In [1]: import numpy as np

In [2]: np.set_printoptions(precision=2, suppress=True, linewidth=160, legacy="1.25")

In [3]: tidy = lambda a: np.round(a, 2) + 0

In [4]: X = np.loadtxt("w.csv", delimiter=",")

In [5]: X
Out[5]: 
array([[  0.26, -11.93, -25.39,  -1.05],
       [ -4.2 ,   2.25,  12.53,  -0.1 ],
       [ -3.76,   9.34,  16.93,   0.69],
       [ -8.41, -12.44,  15.07,  -0.46],
       [ -1.49, -28.92,  15.06,  -3.34],
       [  4.02, -10.15,   3.89,   0.49],
       [  3.04,  -2.84,   1.62,   0.29],
       [  2.56,  -3.18,   3.35,   2.09],
       [  5.02,   0.3 ,   6.48,  -0.4 ],
       [ -2.17, -17.55,  16.2 ,  -1.5 ],
       [  0.37,   1.69,  24.16,   0.14],
       [  8.02,   6.73, -17.36,   2.02],
       [ -5.21,   2.48,  29.49,   0.66],
       [  1.73,  -2.94, -11.93,  -1.05],
       [  4.25,   0.75,  -0.72,   1.06],
       [ -3.19,   6.28, -26.99,  -4.35],
       [ -5.13,   7.79, -24.91,   1.82],
       [  2.  ,  10.37,  -6.19,  -3.46],
       [ -4.16,   4.13,  15.49,  -2.95],
       [  4.54,  -5.11,   3.67,  -0.17],
       [  0.76,  -8.34,  -4.5 ,  -1.62],
       [  5.06,  -3.63,  16.76,   1.22],
       [ -3.18,  -7.65,  14.37,  -0.22],
       [ -4.66,   1.13,  10.11,  -5.3 ],
       [  0.26,  -1.2 ,  46.  ,   0.93]])

In [6]: Xc = X - X.mean(axis=0)

In [7]: V = np.linalg.svd(Xc)[2][:3]

In [8]: A2 = Xc - Xc @ V.T @ V

In [9]: tidy(np.cov(Xc @ V.T, rowvar=False))
Out[9]: 
array([[313.8 ,   0.  ,   0.  ],
       [  0.  ,  78.33,   0.  ],
       [  0.  ,   0.  ,  17.17]])

In [10]: tidy((Xc @ V.T).std(axis=0))
Out[10]: array([17.36,  8.67,  4.06])
